$ ipython --no-banner

In [1]: import numpy as np

In [2]: from numpy import linalg as LA

In [3]: np.set_printoptions(precision=3, suppress=True, linewidth=140)

In [4]: tidy = lambda a: np.round(a, 3) + 0

In [5]: X = np.load("m.npy")

In [6]: print(X)
[[-1.  1.]
 [ 1. -1.]]

In [7]: hat = np.triu(np.array([[4, -9], [-5, -3]]), 1) + np.eye(2)

In [8]: M2 = hat @ X @ LA.inv(hat)

In [9]: print(tidy(np.poly(M2)))
[1. 2. 0.]

In [10]: print(M2)
[[-10. -80.]
 [  1.   8.]]

In [11]: print(tidy(LA.det(M2)))
0.0

In [12]: Uu, s, Vt = LA.svd(X)

In [13]: V = Vt[:(s > 1e-8).sum()]

In [14]: rng = np.random.default_rng(4771)

In [15]: x = X[0] + 3 * X[1] + rng.integers(2) * np.eye(2)[1]

In [16]: print(x)
[ 2. -2.]

In [17]: print(tidy(LA.norm(x - V.T @ V @ x)))
0.0

In [18]: print(LA.matrix_rank(np.vstack([X, x])))
1

In [19]: print(tidy(V.T @ V))
[[ 0.5 -0.5]
 [-0.5  0.5]]

In [20]: print(X.reshape(-1, 2))
[[-1.  1.]
 [ 1. -1.]]

In [21]: blk = X.reshape(2, 2, -1)

In [22]: print(np.swapaxes(blk, 1, 2)[0])
[[-1.  1.]]

In [23]: print(blk.transpose(1, 0, 2))
[[[-1.]
  [ 1.]]

 [[ 1.]
  [-1.]]]

In [24]: print(np.einsum("ihd,ihd->ih", blk, blk))
[[1. 1.]
 [1. 1.]]

In [25]: print(np.einsum("ihd,jhd->hij", blk, blk).shape)
(2, 2, 2)

In [26]: Uu, s, Vt = LA.svd(X)

In [27]: print(tidy(s))
[2. 0.]

In [28]: print(np.argmax(s[:-1] / (s[1:] + 1e-6)) + 1)
1

In [29]: M2 = Uu[:, :1] @ np.diag(s[:1]) @ Vt[:1]

In [30]: print(tidy(LA.norm(X - M2, 2)), tidy(s[1]))
0.0 0.0

In [31]: print(tidy(LA.norm(X - M2) / LA.norm(X)))
0.0

In [32]: print(tidy(M2))
[[-1.  1.]
 [ 1. -1.]]

In [33]: K = np.loadtxt("dump.csv", delimiter=",")

In [34]: print(K)
[[ 1. -1. -2. -3.  2.  2.]
 [ 2.  1. -1. -2. -3.  2.]
 [ 2.  2.  1. -1. -2. -3.]
 [-3.  2.  2.  1. -1. -2.]
 [-2. -3.  2.  2.  1. -1.]
 [-1. -2. -3.  2.  2.  1.]]

In [35]: print(np.argsort(-LA.norm(X, axis=0).round(6), kind="stable")[:3])
[0 1]

In [36]: print([round(float(x), 3) for x in LA.svd(X, compute_uv=False)[:3]])
[2.0, 0.0]

In [37]: print(tidy(LA.norm(X, 2) / LA.norm(X)))
1.0

In [38]: C2 = K.T @ K

In [39]: print((K @ K.T).shape)
(6, 6)

In [40]: print(LA.matrix_rank(C2))
6

In [41]: print(np.diag(C2))
[23. 23. 23. 23. 23. 23.]

In [42]: print((K @ K)[0])
[ -2. -22. -11.   6.  18.  12.]

In [43]: print(K @ np.ones(6))
[-1. -1. -1. -1. -1. -1.]

In [44]: z = rng.permutation(6)

In [45]: print(z)
[0 4 1 5 2 3]

In [46]: M2 = K[z][:, z]

In [47]: print(np.diag(M2))
[1. 1. 1. 1. 1. 1.]

In [48]: print(M2)
[[ 1.  2. -1.  2. -2. -3.]
 [-2.  1. -3. -1.  2.  2.]
 [ 2. -3.  1.  2. -1. -2.]
 [-1.  2. -2.  1. -3.  2.]
 [ 2. -2.  2. -3.  1. -1.]
 [-3. -1.  2. -2.  2.  1.]]

In [49]: print(tidy(np.sort(np.abs(LA.eigvals(M2)))))
[1.    2.646 2.646 3.    7.55  7.55 ]

In [50]: print(tidy(LA.det(M2)), tidy(LA.det(K[z])))
-1197.0 1197.0
